% ipython --no-banner

In [1]: import numpy as np

In [2]: np.set_printoptions(suppress=True, linewidth=200)

In [3]: rnd = lambda a: np.round(a, 2) + 0

In [4]: X = np.loadtxt("test1.csv", delimiter=",")

In [5]: print(X)
[[0. 1. 0. 1. 0. 0. 0. 1. 0. 1. 1. 0. 0.]
 [1. 0. 0. 0. 0. 0. 0. 0. 1. 0. 0. 1. 0.]
 [0. 0. 0. 0. 0. 0. 0. 0. 0. 0. 0. 0. 0.]
 [1. 0. 0. 0. 0. 1. 0. 0. 0. 0. 1. 0. 0.]
 [0. 0. 0. 0. 0. 0. 1. 0. 0. 0. 0. 0. 0.]
 [0. 0. 0. 1. 0. 0. 0. 0. 0. 1. 0. 0. 0.]
 [0. 0. 0. 0. 1. 0. 0. 0. 0. 0. 1. 1. 0.]
 [1. 0. 0. 0. 0. 0. 0. 0. 0. 0. 0. 0. 0.]
 [0. 1. 0. 0. 0. 0. 0. 0. 0. 1. 0. 0. 0.]
 [1. 0. 0. 0. 0. 1. 0. 0. 1. 0. 1. 1. 0.]
 [1. 0. 0. 1. 0. 0. 1. 0. 0. 1. 0. 0. 1.]
 [0. 1. 0. 0. 0. 0. 1. 0. 0. 1. 0. 0. 0.]
 [0. 0. 0. 0. 0. 0. 0. 0. 0. 0. 1. 0. 0.]]

In [6]: print(np.all(np.linalg.eigvalsh(X) > 0))
False

In [7]: print([round(float(np.linalg.det(X[:i, :i])), 2) + 0 for i in range(1, 14)])
[0.0, -1.0, 0.0, 0.0, 0.0, 0.0, 0.0, 0.0, 0.0, 0.0, 0.0, 0.0, 0.0]

In [8]: print(np.argsort(-np.linalg.norm(X, axis=0).round(6), kind="stable")[:3])
[ 0  9 10]

In [9]: print(np.linalg.cond(X) > 100)
True

In [10]: print([round(float(x), 2) for x in np.linalg.svd(X, compute_uv=False)[:3]])
[3.52, 2.97, 2.1]

In [11]: print(np.linalg.matrix_rank(X, rtol=0.1))
10

In [12]: f = np.array([-1, 7, -1, 5, -1, -6])

In [13]: E = 4 * np.eye(6) + np.outer(f, f)

In [14]: print(E)
[[  5.  -7.   1.  -5.   1.   6.]
 [ -7.  53.  -7.  35.  -7. -42.]
 [  1.  -7.   5.  -5.   1.   6.]
 [ -5.  35.  -5.  29.  -5. -30.]
 [  1.  -7.   1.  -5.   5.   6.]
 [  6. -42.   6. -30.   6.  40.]]

In [15]: x0 = np.array([6, 2, 9, 7, 4, 6])

In [16]: print(E @ np.ones(6))
[  1.  25.   1.  19.   1. -14.]

In [17]: print((E * x0).sum(axis=1))
[ 30. -34.  42.  -2.  22.  60.]

In [18]: print((E @ x0).argmax())
5

In [19]: left, sig, Vt = np.linalg.svd(E)

In [20]: print(np.argmax(sig[:-1] / (sig[1:] + 1e-6)) + 1)
1

In [21]: print(rnd(sig))
[117.   4.   4.   4.   4.   4.]

In [22]: other = left[:, :1] @ np.diag(sig[:1]) @ Vt[:1]

In [23]: print(rnd(np.linalg.norm(E - other, 2)), rnd(sig[1]))
4.0 4.0

In [24]: print(rnd(np.linalg.norm(E - other) / np.linalg.norm(E)))
0.08

In [25]: print(rnd(other))
[[  1.04  -7.25   1.04  -5.18   1.04   6.21]
 [ -7.25  50.73  -7.25  36.24  -7.25 -43.49]
 [  1.04  -7.25   1.04  -5.18   1.04   6.21]
 [ -5.18  36.24  -5.18  25.88  -5.18 -31.06]
 [  1.04  -7.25   1.04  -5.18   1.04   6.21]
 [  6.21 -43.49   6.21 -31.06   6.21  37.27]]

In [26]: print(np.linalg.matrix_rank(other))
1

In [27]: print(rnd(np.abs(E - other).max()))
3.96

In [28]: print(np.linalg.cond(E) > 100)
False

In [29]: feats = np.load("mat.npy")

In [30]: print(feats)
[[-1.5  -0.2  -1.9  -0.9  -0.3  -0.9  -2.1  -0.9  -1.65]
 [-0.6   0.7  -0.9  -1.4  -1.4   0.1  -0.1   0.6   0.18]
 [ 1.3   0.4  -0.7   0.5   1.    0.5  -0.9   0.4   1.03]
 [ 1.9  -0.3   0.3   1.4   0.9   0.8  -1.6   0.1   1.59]
 [-0.4   1.8  -0.8   0.6   0.7   0.1   0.8  -0.7   0.66]
 [ 1.3   0.8  -0.5   0.6   1.4   2.4  -0.7  -1.5   4.34]
 [ 0.3  -0.7  -0.7  -1.6   0.   -0.2   0.3   0.   -0.23]
 [-0.3  -0.3  -0.4   0.7  -0.1  -0.3  -0.5   1.2  -0.97]
 [ 0.5   0.8  -1.2   0.3   0.7  -2.    0.8  -1.   -3.59]
 [ 1.1  -0.1   0.3  -0.8  -0.2   0.2   0.   -0.7   0.69]
 [ 1.4  -0.4   0.1   0.   -0.8   1.9   1.1  -0.8   3.33]
 [-0.4  -1.    0.2   0.2  -0.6   0.3   1.1  -0.8   0.62]
 [ 1.4  -0.6   0.2   0.2   0.2   2.2   0.    1.8   3.79]
 [-0.9  -0.2  -1.9  -0.2  -0.6   0.5   0.4   0.4   1.28]
 [-0.6  -0.4  -0.7   1.2  -0.2   0.4  -2.3   0.1   0.56]
 [-1.5   1.5  -1.1   1.4   0.4   0.7  -1.    0.2   1.31]
 [ 0.8  -0.3   1.6  -0.2  -1.8   1.8   0.7   2.1   3.51]]

In [31]: x0 = np.array([3, 2, 3, 0, 3, 3, 1, 1, 0])

In [32]: rhs = feats @ x0

In [33]: print(rnd(np.linalg.solve(feats.T @ feats, feats.T @ rhs)))
[3. 2. 3. 0. 3. 3. 1. 1. 0.]

In [34]: rng = np.random.default_rng(32329)

In [35]: rhs = rhs + 0.3 * rng.normal(size=17)

In [36]: print(rnd(rhs))
[-17.03  -6.84   6.1   10.17   1.97  13.35  -2.96  -3.12  -5.39   2.66   7.33  -3.43  12.3   -8.26  -6.12  -2.07   9.22]

In [37]: c, *_ = np.linalg.lstsq(feats, rhs)

In [38]: print(rnd(c))
[ 2.77  1.82  3.16  0.04  3.12  3.42  0.87  0.94 -0.17]

In [39]: print(c.round())
[ 3.  2.  3.  0.  3.  3.  1.  1. -0.]

In [40]: print([round(float(np.linalg.norm(np.linalg.solve(feats.T @ feats + lam * np.eye(9), feats.T @ rhs))), 2) for lam in (0, 1, 10, 100)])
[6.64, 5.42, 3.82, 1.51]

In [41]: print(rnd(feats.T @ (rhs - feats @ c)))
[0. 0. 0. 0. 0. 0. 0. 0. 0.]

In [42]: cov = feats.T @ feats

In [43]: print(rnd(np.diag(cov)))
[19.54  9.95 16.03 13.04 11.69 24.33 19.26 16.15 81.8 ]

In [44]: print(rnd(np.trace(cov)), rnd((feats ** 2).sum()))
211.79 211.79

In [45]: print(rnd(np.linalg.eigvalsh(cov)[::-1]))
[115.01  32.05  21.5   17.36  11.59   7.2    4.47   2.47   0.14]

In [46]: print(np.linalg.matrix_rank(cov))
9

In [47]: other = feats + rng.integers(-2, 3, (17, 8)) @ rng.integers(-2, 3, (8, 9))

In [48]: print(rnd(other))
[[  7.5   -3.2    0.1    2.1   -8.3    0.1  -14.1    0.1    1.35]
 [ -6.6    1.7    2.1    3.6    0.6    1.1    2.9   -9.4  -12.82]
 [ 10.3    8.4    1.3    8.5  -10.    -5.5  -12.9    5.4    8.03]
 [ -3.1   -2.3    0.3    0.4    3.9    9.8   -5.6   -2.9   -0.41]
 [  3.6    2.8   -2.8   -0.4   -1.3    1.1   -1.2   -0.7   -0.34]
 [ -7.7    3.8    1.5   -5.4    8.4    9.4    0.3   -8.5    0.34]
 [  1.3   -4.7    2.3   -3.6   -2.    -0.2   -6.7    5.     7.77]
 [ -0.3   -4.3   -1.4    1.7   -0.1    3.7    1.5    0.2   -2.97]
 [  1.5    3.8   -1.2    0.3    0.7  -10.     4.8    0.    -4.59]
 [ 10.1    0.9   -2.7    4.2   -6.2   -3.8    2.     1.3    0.69]
 [  2.4   -1.4    7.1    5.    -6.8    1.9  -10.9   -2.8    3.33]
 [ -8.4    5.    -0.8   -0.8    4.4    2.3    5.1    1.2    4.62]
 [  0.4   -6.6    1.2   -2.8    2.2   12.2   -2.    -4.2    0.79]
 [ -0.9    1.8   -0.9   -1.2   -0.6    5.5    1.4   -8.6   -7.72]
 [ 12.4   -0.4    1.3   12.2  -13.2   -0.6  -12.3    0.1    2.56]
 [ -9.5    3.5    0.9    3.4    2.4   -3.3    1.     9.2   11.31]
 [  0.8    1.7    0.6   -7.2    1.2    6.8    5.7   -3.9   -0.49]]

In [49]: print(rnd(np.linalg.svd(other - feats, compute_uv=False)))
[45.84 30.34 22.24 17.11 11.91  9.11  4.48  1.61  0.  ]

In [50]: print(np.abs(other - feats).sum(axis=1))
[42. 44. 68. 29. 14. 46. 32. 15. 18. 32. 34. 33. 34. 28. 52. 41. 33.]

In [51]: print(np.linalg.matrix_rank(other - feats, tol=1e-8))
8

In [52]: W0 = np.load("data.npy")

In [53]: print(W0)
[[  4.62  -0.04   2.63   1.97   2.     3.98   3.98   3.97]
 [-14.92   0.02  -8.53  -6.42  -6.42 -12.79 -12.86 -12.82]
 [ -7.86   0.04  -4.46  -3.34  -3.36  -6.71  -6.69  -6.7 ]
 [  7.28  -0.02   4.13   3.1    3.11   6.19   6.23   6.22]
 [ -4.05   0.    -2.29  -1.72  -1.72  -3.46  -3.46  -3.47]
 [  0.32  -0.04   0.16   0.11   0.11   0.25   0.28   0.25]
 [  0.71  -0.01   0.41   0.33   0.29   0.64   0.63   0.63]
 [  4.61  -0.01   2.61   1.96   1.98   3.96   4.     3.96]
 [  4.45   0.     2.51   1.89   1.9    3.78   3.81   3.85]
 [  4.3    0.     2.48   1.82   1.85   3.66   3.71   3.68]
 [  1.98   0.03   1.11   0.86   0.86   1.64   1.67   1.68]
 [ -5.05   0.    -2.86  -2.15  -2.17  -4.3   -4.32  -4.31]
 [ -0.48   0.05  -0.29  -0.17  -0.23  -0.4   -0.4   -0.33]
 [  6.2   -0.02   3.56   2.65   2.67   5.33   5.34   5.31]
 [ 14.37   0.02   8.22   6.15   6.2   12.34  12.33  12.3 ]
 [ -0.36   0.    -0.23  -0.16  -0.17  -0.32  -0.28  -0.32]
 [ -6.62   0.01  -3.81  -2.82  -2.78  -5.7   -5.73  -5.71]
 [-11.27   0.    -6.42  -4.81  -4.81  -9.62  -9.63  -9.6 ]
 [  1.63   0.02   0.94   0.69   0.72   1.43   1.4    1.41]
 [ -0.49   0.02  -0.29  -0.23  -0.23  -0.45  -0.42  -0.46]
 [  3.02   0.01   1.72   1.29   1.31   2.6    2.63   2.61]
 [  3.99   0.02   2.29   1.68   1.7    3.47   3.42   3.44]
 [ -4.84   0.02  -2.8   -2.07  -2.12  -4.16  -4.14  -4.15]
 [  4.56  -0.01   2.61   1.98   1.97   3.89   3.93   3.9 ]
 [  1.59   0.     0.9    0.68   0.72   1.33   1.32   1.34]
 [  1.78   0.     1.02   0.76   0.77   1.5    1.5    1.56]
 [ -3.81   0.01  -2.2   -1.6   -1.65  -3.23  -3.23  -3.25]
 [ -1.28  -0.01  -0.76  -0.53  -0.55  -1.12  -1.16  -1.13]
 [ -0.4    0.02  -0.24  -0.22  -0.19  -0.32  -0.35  -0.34]
 [-10.69   0.01  -6.1   -4.57  -4.54  -9.17  -9.18  -9.17]
 [-11.87  -0.04  -6.78  -5.08  -5.09 -10.12 -10.16 -10.16]
 [  2.81   0.01   1.57   1.19   1.17   2.39   2.41   2.42]
 [  3.48  -0.02   2.01   1.5    1.5    2.98   2.99   3.  ]
 [  6.37   0.     3.65   2.75   2.73   5.47   5.5    5.48]
 [ -0.79   0.02  -0.45  -0.31  -0.3   -0.71  -0.66  -0.64]
 [ -6.48   0.03  -3.67  -2.77  -2.75  -5.54  -5.53  -5.55]
 [  1.99   0.02   1.13   0.88   0.85   1.7    1.68   1.7 ]
 [  1.95  -0.01   1.07   0.86   0.88   1.65   1.67   1.71]
 [  4.75  -0.02   2.72   2.08   2.06   4.07   4.12   4.08]
 [  2.63  -0.03   1.52   1.17   1.16   2.33   2.28   2.32]
 [ -3.79   0.02  -2.17  -1.65  -1.61  -3.29  -3.3   -3.28]
 [ -9.29   0.01  -5.28  -3.98  -4.    -7.96  -7.95  -7.94]
 [  5.1   -0.01   2.92   2.21   2.16   4.36   4.37   4.38]
 [ -9.95   0.    -5.67  -4.24  -4.24  -8.45  -8.46  -8.46]]

In [54]: Xc = W0 - W0.mean(axis=0)

In [55]: evecs = np.linalg.svd(Xc)[2][:1]

In [56]: other = Xc - Xc @ evecs.T @ evecs

In [57]: print(np.linalg.norm(other, axis=1).round(6).argmax())
12
